>>> import numpy as np
>>> import numpy.linalg as la
>>> np.set_printoptions(precision=3, suppress=True, linewidth=200)
>>> F = np.load("case1.npy")
>>> F
array([[1.   , 0.5  , 0.25 , 0.125, 0.062, 0.031, 0.016, 0.008, 0.004, 0.002, 0.001],
       [0.5  , 1.   , 0.5  , 0.25 , 0.125, 0.062, 0.031, 0.016, 0.008, 0.004, 0.002],
       [0.25 , 0.5  , 1.   , 0.5  , 0.25 , 0.125, 0.062, 0.031, 0.016, 0.008, 0.004],
       [0.125, 0.25 , 0.5  , 1.   , 0.5  , 0.25 , 0.125, 0.062, 0.031, 0.016, 0.008],
       [0.062, 0.125, 0.25 , 0.5  , 1.   , 0.5  , 0.25 , 0.125, 0.062, 0.031, 0.016],
       [0.031, 0.062, 0.125, 0.25 , 0.5  , 1.   , 0.5  , 0.25 , 0.125, 0.062, 0.031],
       [0.016, 0.031, 0.062, 0.125, 0.25 , 0.5  , 1.   , 0.5  , 0.25 , 0.125, 0.062],
       [0.008, 0.016, 0.031, 0.062, 0.125, 0.25 , 0.5  , 1.   , 0.5  , 0.25 , 0.125],
       [0.004, 0.008, 0.016, 0.031, 0.062, 0.125, 0.25 , 0.5  , 1.   , 0.5  , 0.25 ],
       [0.002, 0.004, 0.008, 0.016, 0.031, 0.062, 0.125, 0.25 , 0.5  , 1.   , 0.5  ],
       [0.001, 0.002, 0.004, 0.008, 0.016, 0.031, 0.062, 0.125, 0.25 , 0.5  , 1.   ]])
>>> x0 = np.ones(11)
>>> for _ in range(5):
...     x0 = F @ x0
...     x0 /= la.norm(x0)
...     print(round(x0 @ F @ x0, 3))
... 
2.699
2.715
2.72
2.722
2.722
>>> x0
array([0.168, 0.241, 0.3  , 0.342, 0.368, 0.376, 0.368, 0.342, 0.3  , 0.241, 0.168])
>>> round(float(la.eigvalsh(F)[-1]), 3)
2.723
>>> round(la.det(F), 3)
np.float64(0.056)
>>> round(np.abs(la.eigvals(F)).max(), 3)
np.float64(2.723)
>>> np.trace(F)
np.float64(11.0)
>>> np.allclose(F, F.T)
True
>>> np.allclose(F @ F.T, F.T @ F)
True
>>> assert F == F.T
Traceback (most recent call last):
  File "<python-input-14>", line 1, in <module>
    assert F == F.T
           ^^^^^^^^
ValueError: The truth value of an array with more than one element is ambiguous. Use a.any() or a.all()
>>> gram = F.T @ F
>>> np.round(np.trace(gram), 3), round((F ** 2).sum(), 3)
(np.float64(17.444), np.float64(17.444))
>>> la.svd(F, compute_uv=False) ** 2
array([7.413, 4.49 , 2.361, 1.23 , 0.68 , 0.409, 0.271, 0.196, 0.152, 0.127, 0.115])
>>> np.diag(gram)
array([1.333, 1.583, 1.646, 1.661, 1.665, 1.666, 1.665, 1.661, 1.646, 1.583, 1.333])
>>> (F @ F.T).shape
(11, 11)
>>> A = np.load("out3.npy")
>>> A
array([[ 1.,  1., -1., -1.],
       [ 0.,  2., -1., -1.],
       [-1., -1.,  1.,  1.],
       [ 1.,  3., -2., -2.]])
>>> rk = la.matrix_rank(A)
>>> rk
np.int64(2)
>>> N = la.svd(A)[2][rk:].T
>>> [int(la.matrix_rank(A[:, :j + 1])) for j in range(4)]
[1, 2, 2, 2]
>>> np.allclose(A @ N, 0)
True
>>> [int(la.matrix_rank(A[:i])) for i in range(1, len(A) + 1)]
[1, 2, 2, 2]
>>> np.round(A @ N, 3) + 0
array([[0., 0.],
       [0., 0.],
       [0., 0.],
       [0., 0.]])
>>> N.shape
(4, 2)
>>> N @ N.T
array([[ 0.25,  0.25,  0.25,  0.25],
       [ 0.25,  0.25,  0.25,  0.25],
       [ 0.25,  0.25,  0.75, -0.25],
       [ 0.25,  0.25, -0.25,  0.75]])
>>> np.round(la.det(2 * A), 3), np.round(la.det(A), 3)
(np.float64(0.0), np.float64(0.0))
>>> np.round(la.eigvals(A).sum().real, 3)
np.float64(2.0)
>>> np.round(np.poly(A), 3) + 0
array([ 1., -2.,  1.,  0.,  0.])
>>> np.abs(np.diag(la.qr(A)[1])) > 1e-9
array([ True,  True, False, False])
>>> np.round(np.trace(la.pinv(A) @ A), 3)
np.float64(2.0)
>>> np.round(np.abs(la.eigvals(A)).max(), 3)
np.float64(1.0)
>>> np.allclose(A, A.T)
False
>>> (A - A.T) / 2
array([[ 0. ,  0.5,  0. , -1. ],
       [-0.5,  0. ,  0. , -2. ],
       [ 0. ,  0. ,  0. ,  1.5],
       [ 1. ,  2. , -1.5,  0. ]])
>>> np.allclose(A @ A.T, A.T @ A)
False
>>> np.trace(A)
np.float64(2.0)
>>> la.matrix_power(A, 3)
array([[ 1.,  1., -1., -1.],
       [ 0.,  2., -1., -1.],
       [-1., -1.,  1.,  1.],
       [ 1.,  3., -2., -2.]])
>>> np.round(np.sort(np.abs(la.eigvals(A))), 3) + 0
array([0., 0., 1., 1.])
>>> np.round(la.det(A), 3)
np.float64(0.0)
>>> feats = np.array([[3, 2, -2, 1, -1],
...     [3, 0, 3, 3, 3],
...     [-2, -3, -2, 3, -2],
...     [-1, 3, -1, 2, 1],
...     [-1, -2, 2, 3, 3],
...     [2, -2, 3, 3, 3],
...     [-3, -3, 0, 3, 3],
...     [-3, -1, 0, -1, 0],
...     [-1, 3, -1, 2, 1],
...     [0, 2, 2, 2, 0],
...     [-3, 0, 2, 3, -3],
...     [3, -2, -3, 3, -2]])
>>> gram = np.cov(feats, rowvar=False)
>>> np.median(feats, axis=0)
array([-1. , -0.5,  0. ,  3. ,  0.5])
>>> la.eigvalsh(gram)[::-1]
array([7.348, 6.422, 4.641, 2.169, 1.057])
>>> np.polyfit(feats[:, 2], feats[:, 3], 1)
array([0.13 , 2.218])
>>> np.corrcoef(feats.T)
array([[ 1.   ,  0.154, -0.022,  0.178,  0.111],
       [ 0.154,  1.   , -0.062, -0.339, -0.101],
       [-0.022, -0.062,  1.   ,  0.223,  0.524],
       [ 0.178, -0.339,  0.223,  1.   ,  0.153],
       [ 0.111, -0.101,  0.524,  0.153,  1.   ]])
>>> feats.std(axis=0)
array([2.314, 2.165, 2.005, 1.164, 2.102])
>>> np.round(np.corrcoef(feats[:, 2], feats[:, 3])[0, 1], 3)
np.float64(0.223)
>>> x0 = np.array([-1, 1, 3, -2, -3])
>>> y = feats @ x0
>>> np.round(la.pinv(feats) @ feats, 3) + 0
array([[1., 0., 0., 0., 0.],
       [0., 1., 0., 0., 0.],
       [0., 0., 1., 0., 0.],
       [0., 0., 0., 1., 0.],
       [0., 0., 0., 0., 1.]])
>>> rng = np.random.default_rng(1010)
>>> y = y + 0.05 * rng.normal(size=12)
>>> y
array([ -6.085,  -8.973,  -7.011,  -6.055,  -9.972, -10.075, -14.978,   4.067,  -6.056,   4.011,  11.987, -14.08 ])
>>> b, *_ = la.lstsq(feats, y)
>>> [round(float(la.norm(la.solve(feats.T @ feats + lam * np.eye(5), feats.T @ y))), 2) for lam in (0, 1, 10, 100)]
[4.91, 4.76, 3.78, 1.48]
>>> np.round(feats.T @ (y - feats @ b), 3) + 0
array([0., 0., 0., 0., 0.])
>>> b.round()
array([-1.,  1.,  3., -2., -3.])
>>> b
array([-1.01 ,  0.993,  3.01 , -2.012, -2.997])
>>> x0 = np.array([3, 4, -5, 1])
>>> a = np.maximum(A @ x0, 0)
>>> A.T @ a
array([ 34., 104., -69., -69.])
>>> np.maximum(A @ x0, 0) - np.maximum(-A @ x0, 0)
array([ 11.,  12., -11.,  23.])
>>> u = np.array([0, -2, -3, -2, -3, 1, -3, 2, 2, -2, 0, -3, -3]) + 0.5
>>> data = np.outer(u, u) / (u @ u)
>>> data
array([[ 0.005, -0.014, -0.023, -0.014, -0.023,  0.014, -0.023,  0.023,  0.023, -0.014,  0.005, -0.023, -0.023],
       [-0.014,  0.042,  0.07 ,  0.042,  0.07 , -0.042,  0.07 , -0.07 , -0.07 ,  0.042, -0.014,  0.07 ,  0.07 ],
       [-0.023,  0.07 ,  0.117,  0.07 ,  0.117, -0.07 ,  0.117, -0.117, -0.117,  0.07 , -0.023,  0.117,  0.117],
       [-0.014,  0.042,  0.07 ,  0.042,  0.07 , -0.042,  0.07 , -0.07 , -0.07 ,  0.042, -0.014,  0.07 ,  0.07 ],
       [-0.023,  0.07 ,  0.117,  0.07 ,  0.117, -0.07 ,  0.117, -0.117, -0.117,  0.07 , -0.023,  0.117,  0.117],
       [ 0.014, -0.042, -0.07 , -0.042, -0.07 ,  0.042, -0.07 ,  0.07 ,  0.07 , -0.042,  0.014, -0.07 , -0.07 ],
       [-0.023,  0.07 ,  0.117,  0.07 ,  0.117, -0.07 ,  0.117, -0.117, -0.117,  0.07 , -0.023,  0.117,  0.117],
       [ 0.023, -0.07 , -0.117, -0.07 , -0.117,  0.07 , -0.117,  0.117,  0.117, -0.07 ,  0.023, -0.117, -0.117],
       [ 0.023, -0.07 , -0.117, -0.07 , -0.117,  0.07 , -0.117,  0.117,  0.117, -0.07 ,  0.023, -0.117, -0.117],
       [-0.014,  0.042,  0.07 ,  0.042,  0.07 , -0.042,  0.07 , -0.07 , -0.07 ,  0.042, -0.014,  0.07 ,  0.07 ],
       [ 0.005, -0.014, -0.023, -0.014, -0.023,  0.014, -0.023,  0.023,  0.023, -0.014,  0.005, -0.023, -0.023],
       [-0.023,  0.07 ,  0.117,  0.07 ,  0.117, -0.07 ,  0.117, -0.117, -0.117,  0.07 , -0.023,  0.117,  0.117],
       [-0.023,  0.07 ,  0.117,  0.07 ,  0.117, -0.07 ,  0.117, -0.117, -0.117,  0.07 , -0.023,  0.117,  0.117]])
>>> vals, evecs = la.eigh(data)
>>> x0 = np.array([1, 1, -2, 2, 1, 0, 0, 2, -2, 1, -1, 1, -2])
>>> round(float(x0 @ data @ x0 / (x0 @ x0)), 3), np.round(vals[0], 3), round(vals[-1], 3)
(0.001, np.float64(-0.0), np.float64(1.0))
>>> np.round(la.eigvalsh(data[1:, 1:]), 3) + 0
array([0.   , 0.   , 0.   , 0.   , 0.   , 0.   , 0.   , 0.   , 0.   , 0.   , 0.   , 0.995])
>>> (np.sign(evecs[:, -1].round(6)) == np.sign(evecs[0, -1].round(6))).astype(int)
array([1, 0, 0, 0, 0, 1, 0, 1, 1, 0, 1, 0, 0])
>>> left, sig, vt = la.svd(data)
>>> evecs = vt[:(sig > 1e-8).sum()]
>>> x0 = data[5] + -1 * data[11] + rng.integers(2) * np.eye(13)[10]
>>> x0
array([ 0.038, -0.113, -0.188, -0.113, -0.188,  0.113, -0.188,  0.188,  0.188, -0.113,  1.038, -0.188, -0.188])
>>> np.diag(evecs.T @ evecs)
array([0.005, 0.042, 0.117, 0.042, 0.117, 0.042, 0.117, 0.117, 0.117, 0.042, 0.005, 0.117, 0.117])
>>> np.allclose(evecs.T @ evecs @ x0, x0)
False
>>> B = data / la.norm(data, axis=1, keepdims=True)
>>> gram = B @ B.T
>>> gram[0]
array([ 1., -1., -1., -1., -1.,  1., -1.,  1.,  1., -1.,  1., -1., -1.])
>>> M = np.loadtxt("test18.csv", delimiter=",")
>>> M
array([[4., 1., 0., 0., 0., 0., 0., 0., 0., 0., 0., 0., 0., 0.],
       [0., 4., 1., 0., 0., 0., 0., 0., 0., 0., 0., 0., 0., 0.],
       [0., 0., 4., 1., 0., 0., 0., 0., 0., 0., 0., 0., 0., 0.],
       [0., 0., 0., 4., 1., 0., 0., 0., 0., 0., 0., 0., 0., 0.],
       [0., 0., 0., 0., 4., 1., 0., 0., 0., 0., 0., 0., 0., 0.],
       [0., 0., 0., 0., 0., 4., 1., 0., 0., 0., 0., 0., 0., 0.],
       [0., 0., 0., 0., 0., 0., 4., 1., 0., 0., 0., 0., 0., 0.],
       [0., 0., 0., 0., 0., 0., 0., 4., 1., 0., 0., 0., 0., 0.],
       [0., 0., 0., 0., 0., 0., 0., 0., 4., 1., 0., 0., 0., 0.],
       [0., 0., 0., 0., 0., 0., 0., 0., 0., 4., 1., 0., 0., 0.],
       [0., 0., 0., 0., 0., 0., 0., 0., 0., 0., 4., 1., 0., 0.],
       [0., 0., 0., 0., 0., 0., 0., 0., 0., 0., 0., 4., 1., 0.],
       [0., 0., 0., 0., 0., 0., 0., 0., 0., 0., 0., 0., 4., 1.],
       [0., 0., 0., 0., 0., 0., 0., 0., 0., 0., 0., 0., 0., 4.]])
>>> x0 = np.array([2, -3, -2, -3, -2, -1, 2, -3, -2, -2, -3, 3, -2, 1])
>>> a = np.maximum(M @ x0, 0)
>>> np.flatnonzero(a > 1e-9)
array([ 0,  6, 11, 13])
>>> np.maximum(M @ x0, 0) - np.maximum(-M @ x0, 0)
array([  5., -14., -11., -14.,  -9.,  -2.,   5., -14., -10., -11.,  -9.,  10.,  -7.,   4.])
>>> np.maximum(M @ (3 * x0), 0)
array([15.,  0.,  0.,  0.,  0.,  0., 15.,  0.,  0.,  0.,  0., 30.,  0., 12.])
